In [1]: import numpy as np

In [2]: import numpy.linalg as la

In [3]: np.set_printoptions(suppress=True, linewidth=100)

In [4]: K = np.load("test0.npy")

In [5]: K
Out[5]: 
array([[-2,  0,  0, -3,  3, -2, -3,  0],
       [ 0,  0,  0,  0,  0,  0,  0,  0],
       [ 0,  0,  0,  0,  0,  0,  0,  0]])

In [6]: # row 0 is much longer than the rest

In [7]: U, sig, Vt = la.svd(K)

In [8]: np.argmax(sig[:-1] / (sig[1:] + 1e-6)) + 1
Out[8]: np.int64(1)

In [9]: other = U[:, :1] @ np.diag(sig[:1]) @ Vt[:1]

In [10]: round(la.norm(K - other, 2), 1), sig[1]
Out[10]: (np.float64(0.0), np.float64(0.0))

In [11]: la.matrix_rank(K, rtol=0.05)
Out[11]: np.int64(1)

In [12]: np.abs(np.diag(la.qr(K)[1])) > 1e-9
Out[12]: array([ True, False, False])

In [13]: np.round(K @ la.pinv(K) @ K, 1)
Out[13]: 
array([[-2.,  0.,  0., -3.,  3., -2., -3.,  0.],
       [ 0.,  0.,  0.,  0.,  0.,  0.,  0.,  0.],
       [ 0.,  0.,  0.,  0.,  0.,  0.,  0.,  0.]])

In [14]: la.inv(K)
LinAlgError: Last 2 dimensions of the array must be square


In [15]: np.abs(K).max()
Out[15]: np.int64(3)

In [16]: K.shape
Out[16]: (3, 8)

In [17]: np.round(la.svd(K, compute_uv=False), 1)
Out[17]: array([5.9, 0. , 0. ])

In [18]: np.unravel_index(np.abs(K).argmax(), K.shape)
Out[18]: (np.int64(0), np.int64(3))

In [19]: U, sig, Vt = la.svd(K)

In [20]: evecs = Vt[:(sig > 1e-8).sum()]

In [21]: rng = np.random.default_rng(1047)

In [22]: x0 = K[2] + -1 * K[0] + rng.integers(2) * np.eye(8)[2]

In [23]: x0
Out[23]: array([ 2.,  0.,  0.,  3., -3.,  2.,  3.,  0.])

In [24]: np.round(evecs.T @ evecs, 1)
Out[24]: 
array([[ 0.1,  0. ,  0. ,  0.2, -0.2,  0.1,  0.2,  0. ],
       [ 0. ,  0. ,  0. ,  0. ,  0. ,  0. ,  0. ,  0. ],
       [ 0. ,  0. ,  0. ,  0. ,  0. ,  0. ,  0. ,  0. ],
       [ 0.2,  0. ,  0. ,  0.3, -0.3,  0.2,  0.3,  0. ],
       [-0.2,  0. ,  0. , -0.3,  0.3, -0.2, -0.3,  0. ],
       [ 0.1,  0. ,  0. ,  0.2, -0.2,  0.1,  0.2,  0. ],
       [ 0.2,  0. ,  0. ,  0.3, -0.3,  0.2,  0.3,  0. ],
       [ 0. ,  0. ,  0. ,  0. ,  0. ,  0. ,  0. ,  0. ]])

In [25]: np.allclose(evecs.T @ evecs @ x0, x0)
Out[25]: True

In [26]: la.cond(K) > 100
Out[26]: np.True_

In [27]: [round(float(x), 1) for x in la.svd(K, compute_uv=False)[:3]]
Out[27]: [5.9, 0.0, 0.0]

In [28]: feats = np.load("arr.npy")

In [29]: feats
Out[29]: 
array([[ 1,  2,  0,  1,  0],
       [ 5,  7,  2,  4,  0],
       [ 5,  7,  4,  5,  1],
       [10, 10,  9, 10,  1],
       [15, 11,  9, 13,  3],
       [17, 12,  9, 14,  7],
       [20, 14, 11, 16, 10],
       [25, 19, 12, 19, 11],
       [28, 20, 15, 20, 16],
       [31, 23, 18, 24, 16],
       [34, 27, 23, 26, 18],
       [38, 32, 24, 27, 18],
       [40, 34, 29, 30, 22],
       [40, 36, 30, 33, 23],
       [42, 39, 35, 34, 28],
       [45, 39, 38, 36, 32],
       [45, 40, 38, 36, 37],
       [45, 40, 38, 36, 41],
       [45, 40, 40, 40, 42],
       [48, 43, 41, 42, 46],
       [51, 46, 45, 42, 47],
       [53, 46, 45, 44, 49],
       [53, 48, 47, 45, 51],
       [55, 51, 51, 50, 53],
       [59, 52, 56, 55, 55],
       [60, 52, 57, 57, 56],
       [63, 56, 61, 62, 59],
       [66, 61, 61, 66, 60],
       [68, 63, 61, 68, 62],
       [72, 64, 63, 73, 64],
       [74, 69, 63, 74, 64],
       [74, 73, 68, 78, 66],
       [78, 74, 72, 80, 71],
       [81, 78, 75, 80, 73],
       [86, 83, 78, 83, 75],
       [91, 85, 79, 85, 77],
       [91, 85, 79, 86, 79],
       [95, 88, 81, 86, 82],
       [95, 88, 86, 91, 85]])

In [30]: x0 = np.array([1, 2, -1, -3, 0])

In [31]: a = np.maximum(feats @ x0, 0)

In [32]: feats.T @ a
Out[32]: array([27, 39, 10, 22,  0])

In [33]: np.maximum(feats @ x0, 0) - np.maximum(-feats @ x0, 0)
Out[33]: 
array([  2,   5,   0,  -9, -11, -10, -11,  -6,  -7, -13, -13,  -3, -11, -17, -17, -23, -21, -21,
       -35, -33, -28, -32, -33, -44, -58, -64, -72, -71, -71, -82, -73, -82, -86, -78, -75, -73,
       -76, -68, -88])

In [34]: np.flatnonzero(a > 1e-9)
Out[34]: array([0, 1])

In [35]: a
Out[35]: 
array([2, 5, 0, 0, 0, 0, 0, 0, 0, 0, 0, 0, 0, 0, 0, 0, 0, 0, 0, 0, 0, 0, 0, 0, 0, 0, 0, 0, 0, 0, 0,
       0, 0, 0, 0, 0, 0, 0, 0])

In [36]: np.round(np.tanh(feats @ x0), 1)
Out[36]: 
array([ 1.,  1.,  0., -1., -1., -1., -1., -1., -1., -1., -1., -1., -1., -1., -1., -1., -1., -1.,
       -1., -1., -1., -1., -1., -1., -1., -1., -1., -1., -1., -1., -1., -1., -1., -1., -1., -1.,
       -1., -1., -1.])

In [37]: J = np.loadtxt("m.csv", delimiter=",")

In [38]: J
Out[38]: 
array([[ 0.9,  0.9,  0.8,  0.3,  0.6,  0.9,  0.5],
       [ 0.2,  0.4, -0.8, -0.7, -0.8,  1. ,  0.6],
       [ 0.6, -0.2, -0.6, -0.8, -0.8, -0.4, -0.2],
       [ 0.9,  0.8,  0.2, -0.7, -0.5,  0.9,  0.5],
       [ 0. ,  0.3,  0.3,  0.4,  0.4,  0.4,  0.1],
       [-1. , -0.9, -0.4,  0.9,  0.8, -0.9, -0.4],
       [-1. , -0.2,  0.4,  1. ,  0.9,  0.5,  0.2],
       [-1. , -0.7,  1. ,  1. ,  1. , -1. , -0.7],
       [-1. , -1. ,  0.9,  1. ,  1. , -1. , -0.9],
       [-0.4, -0.8, -0.9, -0.9, -0.9, -0.9, -0.4],
       [ 0.9, -0.1, -0.7, -1. , -0.9, -0.5, -0.2],
       [ 0.4,  0.1, -0.2, -0.4, -0.4,  0.2,  0.1],
       [-0.7, -0.5,  1. ,  1. ,  1. , -1. , -0.9],
       [-0.6, -0.9, -1. , -1. , -1. , -0.8, -0.3],
       [ 0.6,  0.6, -1. , -1. , -1. ,  1. ,  0.9],
       [-1. , -0.9, -0.2,  0.9,  0.7, -0.9, -0.5],
       [ 0.3,  0.2, -0.8, -0.8, -0.9,  0.9,  0.4],
       [-0.9, -0.8,  0.7,  0.9,  0.9, -1. , -0.7],
       [ 0.7, -0.3, -1. , -1. , -1. ,  0.9,  0.5],
       [ 0.9,  0.9,  0.6, -0.1,  0.1,  1. ,  0.7],
       [-0.8, -0.3, -0.6,  0.3, -0.2,  0.6,  0.3],
       [ 0.7,  0.4,  0.6,  0. ,  0.4, -0.2, -0.1],
       [-1. , -0.9, -0.9,  0.7, -0.3,  0.5,  0.3],
       [ 0.6, -0.4, -1. , -1. , -1. ,  0.6,  0.3],
       [-0.9, -0.8, -0.7,  0.1, -0.3, -0.8, -0.3],
       [ 0.4, -0.2, -1. , -1. , -1. ,  1. ,  0.8],
       [-0.2,  0.7,  0.9,  1. ,  1. ,  0.8,  0.4],
       [ 0.8,  0.7, -0.7, -0.9, -0.9,  1. ,  0.6],
       [ 1. ,  0.6, -0.9, -1. , -1. ,  0.1,  0. ],
       [-0.5,  0.7,  1. ,  1. ,  1. ,  0.1,  0. ],
       [ 0.2, -0.5, -1. , -1. , -1. , -0.1,  0. ],
       [ 0.7, -0.7, -1. , -1. , -1. , -0.7, -0.3],
       [ 0.3, -0.1,  1. ,  0.9,  1. , -1. , -0.7],
       [ 0.5,  0.3,  0.9,  0.8,  0.9, -0.7, -0.3],
       [ 1. ,  1. ,  0.9, -0.8, -0.1,  0.9,  0.4],
       [ 0.9,  0.9, -0.1, -0.7, -0.7,  1. ,  0.7]])

In [39]: x0 = np.array([3, 0, 5, 4, 3, 5, 5])

In [40]: rhs = J @ x0

In [41]: np.round(la.solve(J.T @ J, J.T @ rhs), 1) + 0
Out[41]: array([3., 0., 5., 4., 3., 5., 5.])

In [42]: np.round(la.lstsq(J, rhs)[0], 1) + 0
Out[42]: array([3., 0., 5., 4., 3., 5., 5.])

In [43]: rhs = rhs + 0.1 * rng.normal(size=36)

In [44]: rhs.round(1)
Out[44]: 
array([ 16.7,  -0.5,  -9.8,   6.5,   6.9,  -5.4,   9.3,   0.5,  -1. , -18.5, -10.9,  -1.1,   0.2,
       -19.3,  -0.8,  -5.3,  -2.3,  -1.4,  -3.1,  13.8,  -0.2,   4.8,  -1.6,  -5.7, -12.2,  -1.7,
        17. ,   0.5,  -8. ,  10.8, -11.8, -14.7,   3.9,   6.9,  10.6,   5.7])

In [45]: beta, *_ = la.lstsq(J, rhs)

In [46]: beta.round()
Out[46]: array([3., 0., 5., 4., 3., 5., 5.])

In [47]: beta.round(1) + 0
Out[47]: array([3. , 0. , 4.9, 3.9, 3.2, 5.1, 4.8])

In [48]: [round(float(la.norm(la.solve(J.T @ J + lam * np.eye(7), J.T @ rhs))), 2) for lam in (0, 1, 10, 100)]
Out[48]: [10.35, 9.04, 6.87, 2.39]

In [49]: C2 = J.T @ J

In [50]: np.round(np.trace(C2), 1), np.round((J ** 2).sum(), 1)
Out[50]: (np.float64(137.0), np.float64(137.0))

In [51]: (J @ J.T).shape
Out[51]: (36, 36)

In [52]: cen = J - J.mean(axis=0)

In [53]: U, sig, Vt = la.svd(cen, full_matrices=False)

In [54]: np.searchsorted(np.cumsum(sig ** 2) / (sig ** 2).sum(), 0.9) + 1
Out[54]: np.int64(3)

In [55]: np.round(Vt[0] * np.sign(Vt[0, np.abs(Vt[0]).argmax()]), 1)
Out[55]: array([-0.4, -0.2,  0.4,  0.5,  0.5, -0.4, -0.2])

In [56]: la.matrix_rank(cen)
Out[56]: np.int64(7)

In [57]: np.abs(Vt[0]).argmax()
Out[57]: np.int64(3)

In [58]: np.abs(U[:, 0]).argmax()
Out[58]: np.int64(8)

In [59]: cen = J - J.mean(axis=0)

In [60]: evecs = la.svd(cen)[2][:3]

In [61]: other = cen - cen @ evecs.T @ evecs

In [62]: np.round(np.cov(cen @ evecs.T, rowvar=False), 1) + 0
Out[62]: 
array([[2.3, 0. , 0. ],
       [0. , 1.1, 0. ],
       [0. , 0. , 0.4]])

In [63]: np.round((cen @ evecs.T).std(axis=0), 1)
Out[63]: array([1.5, 1. , 0.6])

In [64]: W0 = np.load("case12.npy")

In [65]: W0
Out[65]: 
array([[-0.2, -0.4, -2. ],
       [-0.5, -0.2, -0.2],
       [-0.4, -1.5, -3.3],
       [ 0. ,  1.8,  4.4],
       [ 0. , -0.9, -2.1],
       [-0.1,  1.6,  5. ],
       [-0.5, -0.8, -2.3],
       [ 0.5,  0.1,  0.3],
       [-0.3,  1.5,  6.4],
       [ 1.2,  0.9,  2. ],
       [ 0.3,  0.6,  2.6],
       [-0.9,  1. ,  1.1],
       [-0.1, -1.4, -4.2],
       [ 0.6,  0. , -1.2],
       [ 1.2, -1.9, -5. ],
       [ 0.4, -0.4, -1.6],
       [ 0.4,  0.7,  2.4],
       [ 0.1, -0.8, -1.7],
       [ 0.5,  0. , -0.9],
       [ 0.1, -0.4, -2.4],
       [-0.2,  0.9,  1.9],
       [-0.3, -1.4, -5.8],
       [ 0.5, -1.2, -3.4],
       [ 0.4, -0.3, -1.1],
       [ 0.1, -0.4, -3. ],
       [-0.2, -1.7, -4.6],
       [ 0.9,  0.6,  1. ],
       [-0.3,  0.2,  1.6],
       [ 0.2, -0.1, -1.2],
       [-0.2,  0.9,  2.7],
       [ 0.4, -0.9, -3.6],
       [-0.1, -2. , -5.5],
       [ 0.9, -0.6, -1.2]])

In [66]: D = la.norm(W0[:, None] - W0[None], axis=-1)

In [67]: D[:5, :5].round(1)
Out[67]: 
array([[0. , 1.8, 1.7, 6.8, 0.5],
       [1.8, 0. , 3.4, 5. , 2.1],
       [1.7, 3.4, 0. , 8.4, 1.4],
       [6.8, 5. , 8.4, 0. , 7. ],
       [0.5, 2.1, 1.4, 7. , 0. ]])
